$ python -q
>>> import numpy as np
>>> np.set_printoptions(suppress=True, linewidth=100)
>>> basis = np.array([[0, 3, 2, -2, 5, 1, 5, 5, -4, 0, 0],
...     [-5, -2, 4, -1, -3, -5, -4, -3, 1, 5, 5],
...     [-5, 5, -3, 5, -5, 0, 2, -2, 0, 5, 5],
...     [-3, -5, 2, 0, 0, 1, 4, -2, 2, 4, 3]])
>>> rng = np.random.default_rng(59051)
>>> arr = rng.normal(size=(14, 4)) @ basis + np.array([1, -3, 2, 3, 4, 0, 5, -2, -3, 5, -2])
>>> arr.round(2)
array([[  1.81,  -6.51,   1.95,   2.83,   0.72,  -2.29,  -1.45,  -5.82,   0.11,   4.  ,  -2.81],
       [ -0.13,   6.68,  -9.66,  13.67,  -5.11,   3.92,   6.01,  -5.45,  -1.46,   5.65,  -0.87],
       [  3.01, -10.77,  -2.32,   6.38,  -1.86,   2.25,   1.47,  -9.59,   4.48,   3.65,  -4.01],
       [ -6.45,  -2.  ,   3.24,   5.6 ,  -0.01,  -1.92,   7.21,  -4.74,  -2.49,  12.89,   5.45],
       [  6.22,   2.  ,   0.54,   1.39,  10.86,   3.93,  10.18,   5.18,  -7.71,  -0.58,  -7.22],
       [  0.86,  11.33,  -5.01,   8.66,   7.68,   7.82,  19.42,   6.14,  -9.97,   5.02,  -1.86],
       [  5.85,   2.68,  -0.49,   2.48,  11.13,   5.6 ,  13.07,   5.6 ,  -7.89,   0.02,  -6.85],
       [  0.56,  -4.7 ,   3.05,   2.38,   8.05,   3.61,  13.01,   0.36,  -3.95,   6.31,  -1.56],
       [-11.23,  -3.84,  12.07,   0.07,   1.79,  -9.09,   3.3 ,  -3.9 ,  -4.69,  17.44,  10.23],
       [  2.84, -11.14,   2.61,   1.98,   4.21,   1.67,   4.95,  -5.01,   1.03,   3.96,  -3.84],
       [ 13.7 ,  -5.46,   5.2 ,  -6.25,  16.38,   1.69,   2.8 ,   6.74,  -7.02,  -8.44, -14.7 ],
       [  6.39,   2.14,   3.81,  -1.68,  21.29,   9.77,  25.1 ,  13.13, -12.62,   0.36,  -7.39],
       [ 16.26,   0.3 ,  -1.3 ,  -1.96,  11.35,   1.89,  -2.5 ,   5.09,  -6.3 , -11.99, -17.26],
       [  6.44,  -2.83,   3.83,  -1.45,  11.88,   2.2 ,   7.92,   4.17,  -6.46,  -0.58,  -7.44]])
>>> rk = np.linalg.matrix_rank(arr)
>>> rk
np.int64(5)
>>> ns = np.linalg.svd(arr)[2][rk:].T
>>> print([int(np.linalg.matrix_rank(arr[:, :j + 1])) for j in range(11)])
[1, 2, 3, 4, 5, 5, 5, 5, 5, 5, 5]
>>> ns.shape
(11, 6)
>>> np.allclose(arr @ ns, 0)
True
>>> Uu, sigma, VT = np.linalg.svd(arr)
>>> vecs = VT[:(sigma > 1e-8).sum()]
>>> x = arr[2] + -3 * arr[3] + rng.integers(2) * np.eye(11)[6]
>>> print(x.round(2))
[ 22.36  -4.78 -12.04 -10.43  -1.85   8.01 -19.17   4.64  11.95 -35.01 -20.36]
>>> np.allclose(vecs.T @ vecs @ x, x)
False
>>> np.linalg.matrix_rank(np.vstack([arr, x]))
np.int64(6)
>>> print(np.round(np.diag(vecs.T @ vecs), 2))
[0.34 0.71 0.38 0.47 0.39 0.36 0.68 0.38 0.38 0.49 0.42]
>>> np.linalg.lstsq(arr[:-1].T, arr[-1])[2]
np.int32(5)
>>> np.unique(arr.round(6), axis=0).shape
(14, 11)
>>> print(np.abs(np.diag(np.linalg.qr(arr)[1])) > 1e-9)
[ True  True  True  True  True False False False False False False]
>>> W1 = np.array([[8, -5],
...     [-6, 2],
...     [1, -6],
...     [8, -6],
...     [-5, 1],
...     [2, 7],
...     [-7, -8],
...     [8, 3],
...     [-6, 9],
...     [-1, 3],
...     [7, 2]])
>>> coef = np.array([3, 9])
>>> H = np.maximum(arr @ W1 + coef, 0)
>>> H.round(2)
array([[12.26,  0.  ],
       [ 6.32,  0.  ],
       [ 8.69,  0.  ],
       [ 0.  ,  0.  ],
       [ 0.  ,  0.  ],
       [ 0.  ,  0.  ],
       [ 0.  ,  0.  ],
       [ 0.  ,  0.  ],
       [ 0.  ,  0.  ],
       [ 0.  ,  0.  ],
       [ 3.96,  0.  ],
       [ 0.  ,  0.  ],
       [48.5 ,  0.  ],
       [ 0.  ,  0.  ]])
>>> np.linalg.matrix_rank(H)
np.int64(1)
>>> (H > 0).astype(int)
array([[1, 0],
       [1, 0],
       [1, 0],
       [0, 0],
       [0, 0],
       [0, 0],
       [0, 0],
       [0, 0],
       [0, 0],
       [0, 0],
       [1, 0],
       [0, 0],
       [1, 0],
       [0, 0]])
>>> basis = np.array([[0, 6], [6, 6]])
>>> print(W1 @ basis)
[[-30  18]
 [ 12 -24]
 [-36 -30]
 [-36  12]
 [  6 -24]
 [ 42  54]
 [-48 -90]
 [ 18  66]
 [ 54  18]
 [ 18  12]
 [ 12  54]]
>>> def softmax(z):
...     e = np.exp(z - z.max(axis=-1, keepdims=True))
...     return e / e.sum(axis=-1, keepdims=True)
... 
>>> print(np.round(softmax(arr).sum(axis=1), 2))
[1. 1. 1. 1. 1. 1. 1. 1. 1. 1. 1. 1. 1. 1.]
>>> scores = arr @ arr.T / np.sqrt(11)
>>> np.round(softmax(scores)[8] @ arr, 2)
array([-11.23,  -3.84,  12.07,   0.07,   1.79,  -9.09,   3.3 ,  -3.9 ,  -4.69,  17.44,  10.23])
>>> data = np.load("x.npy")
>>> print(data)
[[ 1 -1  1 -1  1 -1]
 [ 1  1  1  1  1  1]
 [-1 -1 -1 -1 -1 -1]
 [ 1 -1  1 -1  1 -1]
 [ 1  1  1  1  1  1]
 [-1 -1 -1 -1 -1 -1]]
>>> # rows and columns are dependent
>>> np.linalg.matrix_rank(data, rtol=0.1)
np.int64(2)
>>> u = np.array([2, 1, 0])
>>> print(np.correlate(data[4], data[5], "full"))
[-1 -2 -3 -4 -5 -6 -5 -4 -3 -2 -1]
>>> print(np.convolve(data[4], u))
[2 3 3 3 3 3 1 0]
>>> J = np.load("run14.npy")
>>> print(J)
[[ 175   73   42  -36   39  -70]
 [  73  404   68   50 -139 -120]
 [  42   68  247  -84   40  -76]
 [ -36   50  -84   91  -35  -53]
 [  39 -139   40  -35  123  -40]
 [ -70 -120  -76  -53  -40  229]]
>>> # equal to its transpose
>>> print(np.unravel_index(np.abs(J).argmax(), J.shape))
(np.int64(1), np.int64(1))
>>> np.count_nonzero(J)
np.int64(36)
>>> round(float(np.linalg.norm(J)), 2)
694.37
>>> np.linalg.matrix_rank(J)
np.int64(6)
>>> M = 2 * np.eye(5) + np.ones((5, 5))
>>> M
array([[3., 1., 1., 1., 1.],
       [1., 3., 1., 1., 1.],
       [1., 1., 3., 1., 1.],
       [1., 1., 1., 3., 1.],
       [1., 1., 1., 1., 3.]])
>>> O, Rm = np.linalg.qr(M)
>>> np.allclose(Rm.T @ Rm, M.T @ M)
True
>>> print(round(float(np.linalg.det(2 * M)), 2), np.round(np.linalg.det(M), 2))
3584.0 112.0
>>> round(float(np.linalg.det(M.T)), 2)
112.0
>>> np.round(np.linalg.eigvals(M).sum().real, 2)
np.float64(15.0)
>>> np.kron(np.eye(2, dtype=int), M)
array([[3., 1., 1., 1., 1., 0., 0., 0., 0., 0.],
       [1., 3., 1., 1., 1., 0., 0., 0., 0., 0.],
       [1., 1., 3., 1., 1., 0., 0., 0., 0., 0.],
       [1., 1., 1., 3., 1., 0., 0., 0., 0., 0.],
       [1., 1., 1., 1., 3., 0., 0., 0., 0., 0.],
       [0., 0., 0., 0., 0., 3., 1., 1., 1., 1.],
       [0., 0., 0., 0., 0., 1., 3., 1., 1., 1.],
       [0., 0., 0., 0., 0., 1., 1., 3., 1., 1.],
       [0., 0., 0., 0., 0., 1., 1., 1., 3., 1.],
       [0., 0., 0., 0., 0., 1., 1., 1., 1., 3.]])
>>> M @ M
array([[13.,  9.,  9.,  9.,  9.],
       [ 9., 13.,  9.,  9.,  9.],
       [ 9.,  9., 13.,  9.,  9.],
       [ 9.,  9.,  9., 13.,  9.],
       [ 9.,  9.,  9.,  9., 13.]])
>>> np.allclose(M @ M.T, M.T @ M)
True
>>> np.allclose(M, M.T)
True
>>> print((M + M.T) / 2)
[[3. 1. 1. 1. 1.]
 [1. 3. 1. 1. 1.]
 [1. 1. 3. 1. 1.]
 [1. 1. 1. 3. 1.]
 [1. 1. 1. 1. 3.]]
>>> np.trace(M)
np.float64(15.0)
>>> np.round(np.linalg.matrix_power(M, 2), 2)
array([[13.,  9.,  9.,  9.,  9.],
       [ 9., 13.,  9.,  9.,  9.],
       [ 9.,  9., 13.,  9.,  9.],
       [ 9.,  9.,  9., 13.,  9.],
       [ 9.,  9.,  9.,  9., 13.]])
>>> x = np.ones(5)
>>> for _ in range(5):
...     x = M @ x
...     x /= np.linalg.norm(x)
...     print(round(x @ M @ x, 2))
... 
7.0
7.0
7.0
7.0
7.0
>>> x.round(2)
array([0.45, 0.45, 0.45, 0.45, 0.45])
>>> print(np.round(np.linalg.eigvalsh(M)[-1], 2))
7.0
>>> u = np.array([1, 4, 2, 7, 2])
>>> out = M + np.outer(u, np.eye(5)[3])
>>> round(float(np.linalg.det(out) / np.linalg.det(M)), 2), round(1 + np.linalg.solve(M, u)[3], 2)
(3.36, np.float64(3.36))
>>> out
array([[ 3.,  1.,  1.,  2.,  1.],
       [ 1.,  3.,  1.,  5.,  1.],
       [ 1.,  1.,  3.,  3.,  1.],
       [ 1.,  1.,  1., 10.,  1.],
       [ 1.,  1.,  1.,  3.,  3.]])
>>> F = np.load("m.npy")
>>> print(F.round(2) + 0)
[[ 0.86 -0.01  0.04 -0.24 -0.05 -0.05  0.03  0.15 -0.16  0.   -0.07]
 [-0.01  0.92  0.   -0.03  0.05 -0.21 -0.12  0.01  0.01 -0.11  0.03]
 [ 0.04  0.    0.41  0.06  0.38 -0.1   0.25 -0.04 -0.12  0.05  0.08]
 [-0.24 -0.03  0.06  0.57 -0.07 -0.12  0.04  0.26 -0.29 -0.01 -0.11]
 [-0.05  0.05  0.38 -0.07  0.73  0.17 -0.08  0.05  0.03  0.03 -0.08]
 [-0.05 -0.21 -0.1  -0.12  0.17  0.44 -0.26  0.04 -0.02 -0.27  0.08]
 [ 0.03 -0.12  0.25  0.04 -0.08 -0.26  0.69 -0.05  0.15 -0.19  0.04]
 [ 0.15  0.01 -0.04  0.26  0.05  0.04 -0.05  0.84  0.18 -0.02  0.07]
 [-0.16  0.01 -0.12 -0.29  0.03 -0.02  0.15  0.18  0.75  0.06 -0.07]
 [ 0.   -0.11  0.05 -0.01  0.03 -0.27 -0.19 -0.02  0.06  0.84  0.05]
 [-0.07  0.03  0.08 -0.11 -0.08  0.08  0.04  0.07 -0.07  0.05  0.95]]
>>> print(np.linalg.lstsq(F[:-1].T, F[-1])[2])
8
>>> np.round(F @ np.linalg.pinv(F) @ F, 2) + 0
array([[ 0.86, -0.01,  0.04, -0.24, -0.05, -0.05,  0.03,  0.15, -0.16,  0.  , -0.07],
       [-0.01,  0.92,  0.  , -0.03,  0.05, -0.21, -0.12,  0.01,  0.01, -0.11,  0.03],
       [ 0.04,  0.  ,  0.41,  0.06,  0.38, -0.1 ,  0.25, -0.04, -0.12,  0.05,  0.08],
       [-0.24, -0.03,  0.06,  0.57, -0.07, -0.12,  0.04,  0.26, -0.29, -0.01, -0.11],
       [-0.05,  0.05,  0.38, -0.07,  0.73,  0.17, -0.08,  0.05,  0.03,  0.03, -0.08],
       [-0.05, -0.21, -0.1 , -0.12,  0.17,  0.44, -0.26,  0.04, -0.02, -0.27,  0.08],
       [ 0.03, -0.12,  0.25,  0.04, -0.08, -0.26,  0.69, -0.05,  0.15, -0.19,  0.04],
       [ 0.15,  0.01, -0.04,  0.26,  0.05,  0.04, -0.05,  0.84,  0.18, -0.02,  0.07],
       [-0.16,  0.01, -0.12, -0.29,  0.03, -0.02,  0.15,  0.18,  0.75,  0.06, -0.07],
       [ 0.  , -0.11,  0.05, -0.01,  0.03, -0.27, -0.19, -0.02,  0.06,  0.84,  0.05],
       [-0.07,  0.03,  0.08, -0.11, -0.08,  0.08,  0.04,  0.07, -0.07,  0.05,  0.95]])
>>> np.abs(np.diag(np.linalg.qr(F)[1])) > 1e-9
array([ True,  True,  True,  True,  True,  True,  True,  True, False, False, False])
